In [1]: import numpy as np

In [2]: np.set_printoptions(suppress=True, linewidth=100)

In [3]: F = np.load("sample9.npy")

In [4]: F
Out[4]: 
array([[-2., -3.,  0.,  0., -3.],
       [-3., -2.,  0.,  0., -3.],
       [ 0.,  0., -2., -3.,  0.],
       [ 0.,  0., -3., -2.,  0.],
       [-3., -3.,  0.,  0., -2.]])

In [5]: # symmetric

In [6]: evals, evecs = np.linalg.eigh(F)

In [7]: x = np.array([0, 2, -1, -1, 0])

In [8]: np.abs(F).sum(axis=1).max(), round(float(np.abs(evals).max()), 2)
Out[8]: (np.float64(8.0), 8.0)

In [9]: np.round(evecs * np.abs(evals) @ evecs.T, 2)
Out[9]: 
array([[3.33, 2.33, 0.  , 0.  , 2.33],
       [2.33, 3.33, 0.  , 0.  , 2.33],
       [0.  , 0.  , 3.  , 2.  , 0.  ],
       [0.  , 0.  , 2.  , 3.  , 0.  ],
       [2.33, 2.33, 0.  , 0.  , 3.33]])

In [10]: np.trace(F)
Out[10]: np.float64(-10.0)

In [11]: print(np.round(np.linalg.matrix_power(F, 2), 2))
[[22. 21.  0.  0. 21.]
 [21. 22.  0.  0. 21.]
 [ 0.  0. 13. 12.  0.]
 [ 0.  0. 12. 13.  0.]
 [21. 21.  0.  0. 22.]]

In [12]: (F + F.T) / 2
Out[12]: 
array([[-2., -3.,  0.,  0., -3.],
       [-3., -2.,  0.,  0., -3.],
       [ 0.,  0., -2., -3.,  0.],
       [ 0.,  0., -3., -2.,  0.],
       [-3., -3.,  0.,  0., -2.]])

In [13]: np.round(np.linalg.det(F), 2)
Out[13]: np.float64(40.0)

In [14]: round(np.abs(np.linalg.eigvals(F)).max(), 2)
Out[14]: np.float64(8.0)

In [15]: other = np.array([[2, 2, -1], [-3, 3, 3]])

In [16]: Z = np.kron(other, F)

In [17]: np.linalg.matrix_rank(Z)
Out[17]: np.int64(10)

In [18]: rng = np.random.default_rng(9330)

In [19]: idx = rng.permutation(5)

In [20]: idx
Out[20]: array([3, 4, 2, 1, 0])

In [21]: other = F[idx][:, idx]

In [22]: np.round(np.sort(np.abs(np.linalg.eigvals(other))), 2)
Out[22]: array([1., 1., 1., 5., 8.])

In [23]: np.trace(other)
Out[23]: np.float64(-10.0)

In [24]: other
Out[24]: 
array([[-2.,  0., -3.,  0.,  0.],
       [ 0., -2.,  0., -3., -3.],
       [-3.,  0., -2.,  0.,  0.],
       [ 0., -3.,  0., -2., -3.],
       [ 0., -3.,  0., -3., -2.]])

In [25]: np.diag(other)
Out[25]: array([-2., -2., -2., -2., -2.])

In [26]: A = np.array([[2, 3, 3, 5, 3, 5],
    ...:     [3, 4, 2, 5, 1, 2],
    ...:     [3, 2, 2, 6, 3, 3],
    ...:     [5, 5, 6, 4, 2, 1],
    ...:     [3, 1, 3, 2, 2, 2],
    ...:     [5, 2, 3, 1, 2, 6]])

In [27]: # equal to its transpose

In [28]: print([round(float(np.linalg.det(A[:i, :i])), 2) + 0 for i in range(1, 7)])
[2.0, -1.0, -10.0, 81.0, 22.0, -301.0]

In [29]: round(np.linalg.eigvalsh(A).min(), 2)
Out[29]: np.float64(-4.82)

In [30]: np.all(np.linalg.eigvalsh(A) > 0)
Out[30]: np.False_

In [31]: left, sv, VT = np.linalg.svd(A, full_matrices=False)

In [32]: print(np.allclose(left * sv @ VT, A))
True

In [33]: np.round(np.cumsum(sv ** 2) / np.sum(sv ** 2), 2)
Out[33]: array([0.86, 0.93, 0.98, 0.99, 1.  , 1.  ])

In [34]: np.round(left.T @ A @ VT.T, 2) + 0
Out[34]: 
array([[19.19,  0.  ,  0.  ,  0.  ,  0.  ,  0.  ],
       [ 0.  ,  5.34,  0.  ,  0.  ,  0.  ,  0.  ],
       [ 0.  ,  0.  ,  4.82,  0.  ,  0.  ,  0.  ],
       [ 0.  ,  0.  ,  0.  ,  2.18,  0.  ,  0.  ],
       [ 0.  ,  0.  ,  0.  ,  0.  ,  1.74,  0.  ],
       [ 0.  ,  0.  ,  0.  ,  0.  ,  0.  ,  0.16]])

In [35]: np.round(np.abs(VT[0]), 2)
Out[35]: array([0.45, 0.38, 0.41, 0.5 , 0.28, 0.4 ])

In [36]: np.round(left.T @ left, 2) + 0
Out[36]: 
array([[1., 0., 0., 0., 0., 0.],
       [0., 1., 0., 0., 0., 0.],
       [0., 0., 1., 0., 0., 0.],
       [0., 0., 0., 1., 0., 0.],
       [0., 0., 0., 0., 1., 0.],
       [0., 0., 0., 0., 0., 1.]])

In [37]: print((sv > 1e-8).sum())
6

In [38]: np.round(VT @ VT.T, 2) + 0
Out[38]: 
array([[1., 0., 0., 0., 0., 0.],
       [0., 1., 0., 0., 0., 0.],
       [0., 0., 1., 0., 0., 0.],
       [0., 0., 0., 1., 0., 0.],
       [0., 0., 0., 0., 1., 0.],
       [0., 0., 0., 0., 0., 1.]])

In [39]: A.ravel(order="F")
Out[39]: 
array([2, 3, 3, 5, 3, 5, 3, 4, 2, 5, 1, 2, 3, 2, 2, 6, 3, 3, 5, 5, 6, 4, 2, 1, 3, 1, 3, 2, 2, 2, 5,
       2, 3, 1, 2, 6])

In [40]: blk = A.reshape(6, 2, -1)

In [41]: blk.shape
Out[41]: (6, 2, 3)

In [42]: np.swapaxes(blk, 1, 2)[5]
Out[42]: 
array([[5, 1],
       [2, 2],
       [3, 6]])

In [43]: np.einsum("ihd,jhd->hij", blk, blk).shape
Out[43]: (2, 6, 6)

In [44]: blk[:, 0]
Out[44]: 
array([[2, 3, 3],
       [3, 4, 2],
       [3, 2, 2],
       [5, 5, 6],
       [3, 1, 3],
       [5, 2, 3]])
